% python3 -q
>>> import numpy as np
>>> from numpy import linalg as LA
>>> np.set_printoptions(precision=2, suppress=True, linewidth=140, legacy="1.25")
>>> rd = lambda a: np.round(a, 2) + 0
>>> A = np.loadtxt("out3.csv", delimiter=",")
>>> A
array([[ -4.71,   7.19,  13.26,  -7.41,  10.93,  -5.92,   3.3 ],
       [ -1.99,  10.4 ,  -6.82, -15.19,  -2.29,  -7.07,   4.96],
       [  1.85,  10.47, -27.29, -17.05, -17.12,  -1.62,   0.38],
       [ -3.06,  -0.23,  18.41,   8.21,  10.8 ,   6.5 ,  -2.56],
       [  0.42,  13.66,  -9.58, -12.38,   0.35,  -1.21,  -2.01],
       [  2.82,  -4.65,  -8.8 ,   3.58,  -8.43,   0.98,  -0.52],
       [  0.08,   2.58,  -1.18,  -3.92,   2.47,  -1.15,   0.85],
       [ -1.54,   8.11,  -8.34, -11.06,  -4.73,  -0.21,   0.75],
       [  2.57,  -2.98, -13.6 ,  -3.9 ,  -9.38,  -2.54,   3.08],
       [  3.31, -22.78,  12.1 ,  29.75,  -1.36,   9.31,  -4.85],
       [ -2.32,  -1.7 ,   8.05,  -0.77,   2.99,  -2.27,   3.38],
       [ -1.76,  27.99, -34.71, -34.64, -21.17,  -5.35,   0.44],
       [  2.96,  -5.51,  10.21,  12.59,   8.59,   3.24,  -2.7 ],
       [  6.3 , -20.88,  -8.86,  18.34, -10.97,   5.67,   0.14]])
>>> vec = np.array([0, 0, 6, 7, 8, 3, 8])
>>> A @ np.eye(7)[0]
array([-4.71, -1.99,  1.85, -3.06,  0.42,  2.82,  0.08, -1.54,  2.57,  3.31, -2.32, -1.76,  2.96,  6.3 ])
>>> Xc = (A - A.mean(axis=0)) / A.std(axis=0)
>>> np.argwhere(np.abs(Xc) > 2)
array([[ 9,  3],
       [ 9,  5],
       [11,  1],
       [11,  2],
       [11,  3],
       [13,  0]])
>>> c = LA.lstsq(np.delete(Xc, 6, axis=1), Xc[:, 6])[0]
>>> rd(1 - np.var(Xc[:, 6] - np.delete(Xc, 6, axis=1) @ c))
0.96
>>> C2 = np.cov(A, rowvar=False)
>>> rd(np.corrcoef(A.T))
array([[ 1.  , -0.64, -0.21,  0.53, -0.4 ,  0.55, -0.42],
       [-0.64,  1.  , -0.54, -0.96, -0.24, -0.77,  0.37],
       [-0.21, -0.54,  1.  ,  0.69,  0.92,  0.44, -0.23],
       [ 0.53, -0.96,  0.69,  1.  ,  0.42,  0.85, -0.53],
       [-0.4 , -0.24,  0.92,  0.42,  1.  ,  0.19, -0.11],
       [ 0.55, -0.77,  0.44,  0.85,  0.19,  1.  , -0.82],
       [-0.42,  0.37, -0.23, -0.53, -0.11, -0.82,  1.  ]])
>>> rd(np.corrcoef(A[:, 1], A[:, 3])[0, 1])
-0.96
>>> rd(np.median(A, axis=0))
array([ 0.25,  1.18, -7.58, -3.91, -1.83, -1.18,  0.41])
>>> np.argwhere(np.triu(np.abs(np.corrcoef(A.T)) > 0.8, 1))
array([[1, 3],
       [2, 4],
       [3, 5],
       [5, 6]])
>>> rd(LA.eigvalsh(C2)[::-1])
array([615.68, 181.09,  15.68,   5.04,   1.02,   0.16,   0.04])
>>> rd(A.std(axis=0))
array([ 2.95, 12.81, 14.87, 15.72,  9.5 ,  4.65,  2.65])
>>> Xc = A - A.mean(axis=0)
>>> left, s, VT = LA.svd(Xc, full_matrices=False)
>>> rd(s)
array([89.46, 48.52, 14.28,  8.09,  3.64,  1.45,  0.75])
>>> np.searchsorted(np.cumsum(s ** 2) / (s ** 2).sum(), 0.9) + 1
2
>>> (np.sign(left[:, 0]) == np.sign(left[0, 0])).astype(int)
array([1, 0, 0, 1, 0, 1, 1, 0, 0, 1, 1, 0, 1, 1])
>>> rd(VT[0] * np.sign(VT[0, np.abs(VT[0]).argmax()]))
array([ 0.04, -0.47,  0.54,  0.63,  0.26,  0.15, -0.05])
>>> rd((s ** 2).sum() ** 2 / (s ** 4).sum())
1.63
>>> LA.matrix_rank(Xc)
7
>>> rd(np.abs(VT[-1]))
array([0.77, 0.12, 0.39, 0.4 , 0.24, 0.13, 0.1 ])
